In [1]: import numpy as np

In [2]: from numpy import linalg as LA

In [3]: np.set_printoptions(precision=3, suppress=True, linewidth=100, sign=" ")

In [4]: rnd = lambda a: np.round(a, 3) + 0

In [5]: M = np.load("case19.npy")

In [6]: print(M)
[[ 0  0  0  0  0  0]
 [ 0  2  0  0  0  0]
 [ 0  0  1  0  0  0]
 [ 0  0  0  2  0  0]
 [ 0  0  0  0  2  0]
 [ 0  0  0  0  0  0]]

In [7]: # triangular

In [8]: w, vecs = LA.eigh(M)

In [9]: x = np.array([0, 1, 1, 0, 0, 1])

In [10]: print(x @ M @ x)
3

In [11]: print(x @ M @ x / (x @ x), w[0], w[-1])
1.0 0.0 2.0

In [12]: print(vecs * np.maximum(w, 0) @ vecs.T)
[[ 0.  0.  0.  0.  0.  0.]
 [ 0.  2.  0.  0.  0.  0.]
 [ 0.  0.  1.  0.  0.  0.]
 [ 0.  0.  0.  2.  0.  0.]
 [ 0.  0.  0.  0.  2.  0.]
 [ 0.  0.  0.  0.  0.  0.]]

In [13]: left, s, Vt = LA.svd(M)

In [14]: vecs = Vt[:(s > 1e-8).sum()]

In [15]: rng = np.random.default_rng(2525)

In [16]: x = M[2] + 2 * M[1] + rng.integers(2) * np.eye(6)[3]

In [17]: print(x)
[ 0.  4.  1.  1.  0.  0.]

In [18]: print(rnd(LA.norm(x - vecs.T @ vecs @ x)))
0.0

In [19]: print(np.allclose(vecs.T @ vecs @ x, x))
True

In [20]: print(np.diag(vecs.T @ vecs))
[ 0.  1.  1.  1.  1.  0.]

In [21]: print(vecs.T @ vecs)
[[ 0.  0.  0.  0.  0.  0.]
 [ 0.  1.  0.  0.  0.  0.]
 [ 0.  0.  1.  0.  0.  0.]
 [ 0.  0.  0.  1.  0.  0.]
 [ 0.  0.  0.  0.  1.  0.]
 [ 0.  0.  0.  0.  0.  0.]]

In [22]: print(LA.matrix_rank(np.vstack([M, x])))
4

In [23]: arr = np.loadtxt("arr.csv", delimiter=",")

In [24]: print(arr)
[[ 1.  2.  3. -1. -1.  0.]
 [ 2.  4.  6. -2. -2.  0.]
 [ 3.  6.  9. -3. -3.  0.]
 [-1. -2. -3.  1.  1.  0.]
 [-1. -2. -3.  1.  1.  0.]
 [ 0.  0.  0.  0.  0.  0.]]

In [25]: w, vecs = LA.eigh(arr)

In [26]: x = np.array([1, 0, 3, 1, 2, 2])

In [27]: print(rnd(LA.eigvalsh(arr[1:, 1:])))
[  0.   0.   0.   0.  15.]

In [28]: print(np.abs(arr).sum(axis=1).max(), rnd(np.abs(w).max()))
24.0 16.0

In [29]: print(arr @ arr)
[[ 16.  32.  48. -16. -16.   0.]
 [ 32.  64.  96. -32. -32.   0.]
 [ 48.  96. 144. -48. -48.   0.]
 [-16. -32. -48.  16.  16.   0.]
 [-16. -32. -48.  16.  16.   0.]
 [  0.   0.   0.   0.   0.   0.]]

In [30]: print((arr != 0).astype(int))
[[ 1  1  1  1  1  0]
 [ 1  1  1  1  1  0]
 [ 1  1  1  1  1  0]
 [ 1  1  1  1  1  0]
 [ 1  1  1  1  1  0]
 [ 0  0  0  0  0  0]]

In [31]: print((LA.matrix_power((arr != 0) + (arr.T != 0) + np.eye(6), 6) > 0).astype(int))
[[ 1  1  1  1  1  0]
 [ 1  1  1  1  1  0]
 [ 1  1  1  1  1  0]
 [ 1  1  1  1  1  0]
 [ 1  1  1  1  1  0]
 [ 0  0  0  0  0  1]]

In [32]: print(rnd(LA.det(arr)))
0.0

In [33]: left, s, Vt = LA.svd(arr)

In [34]: print(rnd(s))
[ 16.   0.   0.   0.   0.   0.]

In [35]: print(np.argmax(s[:-1] / (s[1:] + 1e-6)) + 1)
1

In [36]: A2 = left[:, :1] @ np.diag(s[:1]) @ Vt[:1]

In [37]: print(LA.matrix_rank(A2))
1

In [38]: print(rnd(LA.norm(arr - A2, 2)), rnd(s[1]))
0.0 0.0

In [39]: print(rnd(A2))
[[ 1.  2.  3. -1. -1.  0.]
 [ 2.  4.  6. -2. -2.  0.]
 [ 3.  6.  9. -3. -3.  0.]
 [-1. -2. -3.  1.  1.  0.]
 [-1. -2. -3.  1.  1.  0.]
 [ 0.  0.  0.  0.  0.  0.]]

In [40]: w, vecs = LA.eigh(A2)

In [41]: x = np.array([4, 0, -4, 2, 4, 4])

In [42]: print(rnd(vecs * np.maximum(w, 0) @ vecs.T))
[[ 1.  2.  3. -1. -1.  0.]
 [ 2.  4.  6. -2. -2.  0.]
 [ 3.  6.  9. -3. -3.  0.]
 [-1. -2. -3.  1.  1.  0.]
 [-1. -2. -3.  1.  1.  0.]
 [ 0.  0.  0.  0.  0.  0.]]

In [43]: print(rnd(np.abs(A2).sum(axis=1).max()), rnd(np.abs(w).max()))
24.0 16.0

In [44]: print(rnd(vecs * np.abs(w) @ vecs.T))
[[ 1.  2.  3. -1. -1.  0.]
 [ 2.  4.  6. -2. -2.  0.]
 [ 3.  6.  9. -3. -3.  0.]
 [-1. -2. -3.  1.  1.  0.]
 [-1. -2. -3.  1.  1.  0.]
 [ 0.  0.  0.  0.  0.  0.]]

In [45]: A2 = arr + rng.integers(-2, 3, (6, 1)) @ rng.integers(-2, 3, (1, 6))

In [46]: print(A2)
[[ 1.  2.  3. -1. -1.  0.]
 [-2.  0.  8.  0. -6.  0.]
 [ 3.  6.  9. -3. -3.  0.]
 [-3. -4. -2.  2. -1.  0.]
 [-5. -6. -1.  3. -3.  0.]
 [ 0.  0.  0.  0.  0.  0.]]

In [47]: print(A2 - arr)
[[ 0.  0.  0.  0.  0.  0.]
 [-4. -4.  2.  2. -4.  0.]
 [ 0.  0.  0.  0.  0.  0.]
 [-2. -2.  1.  1. -2.  0.]
 [-4. -4.  2.  2. -4.  0.]
 [ 0.  0.  0.  0.  0.  0.]]

In [48]: print(LA.matrix_rank(A2 - arr, tol=1e-8))
1

In [49]: feats = np.load("run14.npy")

In [50]: print(feats)
[[  0   2   0   0   0   0   0   7   0   0   0   0   0]
 [  0   0   0   0  18   9   0   0   8   0   0   0   5]
 [ 16  16   0  12   0   3   1  12   8  12  16  23   0]
 [ 10  12   0  10   0  13   5   6  14  12  12  15   0]
 [  8   0   0   8  16   7   5   0   8  14   4   7  18]
 [  0   0   9   6   0  17  21  14   0   6   0   0  24]
 [  2   0  11   3   0   0   8  17   0   2   0   5  10]
 [ 22   0   5  12   3   0   0   6   0  15  10  23   3]
 [  6   0   3   0  14   0   0   0   0   4   0   7   4]
 [  0   0   0   0  31  22   0   0  33   4   4   0   0]
 [  1   0   0   0   0   0   0   5   0   0   0   9   0]
 [  0   4   0   0  33  27   0   0  44  12  16   2   0]
 [ 22   0   1  11   0   0   0  10   0  12  16  28   0]
 [  0   0   8   0   0   5  12  13   0   0   0   0  15]
 [  7   0  16   2   0   0   0  21   0   0   0  10   5]]

In [51]: x = np.array([2, 2, 0, 5, 1, 2, 2, 4, 3, 5, 5, 2, 1])

In [52]: y = feats @ x

In [53]: print(rnd(LA.solve(feats.T @ feats, feats.T @ y)))
[ 2.  2.  0.  5.  1.  2.  2.  4.  3.  5.  5.  2.  1.]

In [54]: try:
    ...:     LA.solve(feats, y)
    ...: except LA.LinAlgError as e:
    ...:     print(repr(e))
    ...: 
LinAlgError('Last 2 dimensions of the array must be square')

In [55]: y = y + 0.05 * rng.normal(size=15)

In [56]: print(rnd(y))
[  32.033   65.022  390.022  346.097  241.974  215.919  133.027  304.963   64.015  214.02    40.023
  371.037  335.02   101.034  132.953]

In [57]: coef, *_ = LA.lstsq(feats, y)

In [58]: print(coef.round())
[ 2.  2. -0.  5.  1.  2.  2.  4.  3.  5.  5.  2.  1.]

In [59]: print([round(float(LA.norm(LA.solve(feats.T @ feats + lam * np.eye(13), feats.T @ y))), 2) for lam in (0, 1, 10, 100)])
[11.04, 10.92, 10.52, 9.97]

In [60]: print(rnd(coef))
[ 2.004  2.004 -0.006  4.992  1.001  1.994  2.01   4.002  3.005  5.001  4.996  2.002  0.996]

In [61]: A2 = np.c_[feats[:, :11] @ np.array([[3, -2, 0, -2, 1, 1, 2, -1, -1, 1, 3],
    ...:     [2, 0, 0, 0, -2, 1, 1, 2, 2, -2, -1],
    ...:     [0, -3, 0, 1, 1, 3, 1, 0, 2, -3, -1],
    ...:     [0, -2, 0, -2, -3, 2, 1, -3, -1, 2, 0],
    ...:     [-3, -3, 1, -3, 2, 1, 2, 1, 1, -2, 1],
    ...:     [3, -2, 2, -3, 1, -1, 1, -2, 2, -1, -1],
    ...:     [-1, 1, 2, -3, 0, -1, -2, 3, -1, 0, 3],
    ...:     [-3, -1, 0, -1, 0, -3, -2, 1, 3, 3, 3],
    ...:     [0, 2, -1, 1, -1, 1, 2, 2, 0, -1, 1],
    ...:     [3, -1, 3, 2, 0, 1, 3, 0, 2, 2, 3],
    ...:     [3, -3, 0, -3, -2, 3, 1, 1, 2, -2, 0]]), np.array([1, 0, 2, 0, 0, 0, 2, 1, 1, 2, 1, 1, 0, 2, 1])]

In [62]: print(A2)
[[ -17   -7    0   -7   -4  -19  -12   11   25   17   19    1]
 [ -27  -56   28  -73   37   17   61   16   36  -53   17    0]
 [ 136 -117   36  -96  -89   84  105   21  101   25  112    2]
 [ 142  -87   58  -98  -69   68  109   19   91   -3   88    0]
 [  46  -99   74  -92    7   62  115    5   45   -3   98    0]
 [   6  -72   94 -119    8  -35  -20   25   79   22   97    0]
 [ -47  -54   22  -36    4  -16  -26   30   64   30   76    2]
 [ 114 -143   48  -78  -23   91  110  -39   47   53  127    1]
 [ -12  -67   26  -43   37   33   55    8   22  -23   41    1]
 [  -3  -87   54 -130   43   58  166   57   91 -117   54    2]
 [ -12   -7    0   -7    1  -14   -8    4   14   16   18    1]
 [  74 -125   79 -160    9  114  237   91  151 -153   82    1]
 [ 120 -139   36  -99  -42   77   88  -29   55   63  131    0]
 [ -36  -35   34  -56   13  -32  -37   39   53   10   62    2]
 [ -42  -87    0  -23   17   -4  -10    8   86   26   68    1]]

In [63]: print(rnd(LA.lstsq(feats, A2[:, 0])[0]))
[ 3.  2.  0.  0. -3.  3. -1. -3.  0.  3.  3.  0.  0.]

In [64]: print(LA.matrix_rank(A2))
12

In [65]: print(rnd(LA.norm(LA.qr(feats)[0].T @ A2, axis=0) ** 2 / ((A2 ** 2).sum(axis=0) + 1e-12)))
[ 1.     1.     1.     1.     1.     1.     1.     1.     1.     1.     1.     0.943]

In [66]: print(rnd(LA.norm(A2 - feats @ LA.lstsq(feats, A2)[0], axis=0)))
[ 0.     0.     0.     0.     0.     0.     0.     0.     0.     0.     0.     1.117]

In [67]: data = np.loadtxt("data.csv", delimiter=",")

In [68]: print(rnd(data))
[[ 0.569  0.125  0.076 -0.342  0.038 -0.177 -0.033  0.236  0.063  0.113]
 [ 0.125  0.859 -0.062  0.213 -0.181 -0.125 -0.006  0.057  0.029 -0.061]
 [ 0.076 -0.062  0.526  0.017 -0.194  0.288 -0.176  0.271 -0.118  0.02 ]
 [-0.342  0.213  0.017  0.556  0.188  0.156  0.037  0.148  0.034 -0.003]
 [ 0.038 -0.181 -0.194  0.188  0.687 -0.181 -0.066  0.258  0.041 -0.049]
 [-0.177 -0.125  0.288  0.156 -0.181  0.336 -0.017  0.06   0.12   0.135]
 [-0.033 -0.006 -0.176  0.037 -0.066 -0.017  0.725  0.032 -0.186  0.354]
 [ 0.236  0.057  0.271  0.148  0.258  0.06   0.032  0.503 -0.098  0.121]
 [ 0.063  0.029 -0.118  0.034  0.041  0.12  -0.186 -0.098  0.823  0.255]
 [ 0.113 -0.061  0.02  -0.003 -0.049  0.135  0.354  0.121  0.255  0.415]]

In [69]: x = np.array([-2, -3, 2, -1, 2, 0, -3, -2, 3, 2])

In [70]: print(rnd(LA.eigvalsh(2 * data - np.eye(10))))
[-1. -1. -1. -1.  1.  1.  1.  1.  1.  1.]

In [71]: print(np.trace(data))
6.0

In [72]: print(rnd(data @ x))
[-0.9   -3.656  0.352 -0.409  0.971  1.351 -2.527 -0.886  3.334  0.191]

In [73]: left, s, Vt = LA.svd(data)

In [74]: print(np.argmax(s[:-1] / (s[1:] + 1e-6)) + 1)
6

In [75]: A2 = left[:, :6] @ np.diag(s[:6]) @ Vt[:6]

In [76]: print(rnd(LA.norm(data - A2) / LA.norm(data)))
0.0

In [77]: print(LA.matrix_rank(data, rtol=0.05))
6

In [78]: W0 = np.load("a.npy")

In [79]: print(W0)
[[ 3  2  2  4  5  2  4  3  4  3  1]
 [ 0  2  2  2  0  1  1  0  2  1  1]
 [ 2  2  1  3  5  2  3  3  2  1  0]
 [ 0  2  1  1  2  1  2  1  0  1  0]
 [ 5  3  6  3  8  2  7  3  5  4  2]
 [ 3  4  6  7  3  2  2  3  5  3  5]
 [ 2  2  4  4  3  2  2  3  3  3  3]
 [ 2  4  4  3  2  1  3  1  2  1  3]
 [ 3  0  3  4  3  1  1  2  5  2  3]
 [ 3  0  3  4  3  1  1  2  5  2  3]
 [ 1  6  6  6  4  2  4  2  3  3  3]
 [ 0  2  2  2  0  1  1  0  2  1  1]
 [ 0  0  0  0  0  0  0  0  0  0  0]
 [ 1  2  1  1  4  1  4  2  0  3  0]
 [ 2  2  1  3  4  0  2  1  2  0  1]
 [ 1  0  0  1  1  1  0  2  0  0  0]
 [ 4  6  9  5  7  2  8  4  5  5  4]
 [ 1  4  2  3  4  1  3  2  0  1  1]
 [ 2  2  1  3  3  1  1  3  0  0  1]
 [ 0  2  2  2  0  1  1  0  2  1  1]
 [ 1  2  2  3  1  2  1  2  2  1  1]
 [ 3  4  2  5  7  2  4  4  2  1  1]
 [ 4  2  3  3  6  1  4  5  2  2  1]
 [ 2  2  3  2  3  0  2  2  2  0  1]]

In [80]: # row 9 repeats row 8

In [81]: W = np.array([[0, -2, 3, -4],
    ...:     [0, 0, 1, 5],
    ...:     [4, 0, 3, -1],
    ...:     [5, 1, 5, 4],
    ...:     [-4, -4, -5, -5],
    ...:     [-5, 1, 3, -1],
    ...:     [-2, 0, -5, 3],
    ...:     [-4, -4, 3, -3],
    ...:     [-5, 1, 1, -5],
    ...:     [0, -3, 4, 4],
    ...:     [5, -4, 5, 2]])

In [82]: coef = np.array([2, 0, -2, 1])

In [83]: H = np.maximum(W0 @ W + coef, 0)

In [84]: print(H)
[[  0   0  26   0]
 [  8   0  25  15]
 [  0   0   5   0]
 [  0   0   0  10]
 [  0   0  20   0]
 [ 23   0  96   8]
 [  0   0  58   0]
 [ 15   0  37  16]
 [  0   0  53   0]
 [  0   0  53   0]
 [ 14   0  57  32]
 [  8   0  25  15]
 [  2   0   0   1]
 [  0   0   0   7]
 [  0   0   4   0]
 [  0   0  10   0]
 [  0   0  56   4]
 [  0   0   9  15]
 [  0   0  21   0]
 [  8   0  25  15]
 [  0   0  37   3]
 [  0   0  16   0]
 [  0   0  19   0]
 [  0   0  13   0]]

In [85]: print(LA.matrix_rank(H))
3

In [86]: cent = np.array([[5, -5, 1], [-3, -2, 2], [-4, -4, -4], [-3, 4, -3]])

In [87]: print(H @ cent)
[[-104 -104 -104]
 [-105  -80 -137]
 [ -20  -20  -20]
 [ -30   40  -30]
 [ -80  -80  -80]
 [-293 -467 -385]
 [-232 -232 -232]
 [-121 -159 -181]
 [-212 -212 -212]
 [-212 -212 -212]
 [-254 -170 -310]
 [-105  -80 -137]
 [   7   -6   -1]
 [ -21   28  -21]
 [ -16  -16  -16]
 [ -40  -40  -40]
 [-236 -208 -236]
 [ -81   24  -81]
 [ -84  -84  -84]
 [-105  -80 -137]
 [-157 -136 -157]
 [ -64  -64  -64]
 [ -76  -76  -76]
 [ -52  -52  -52]]
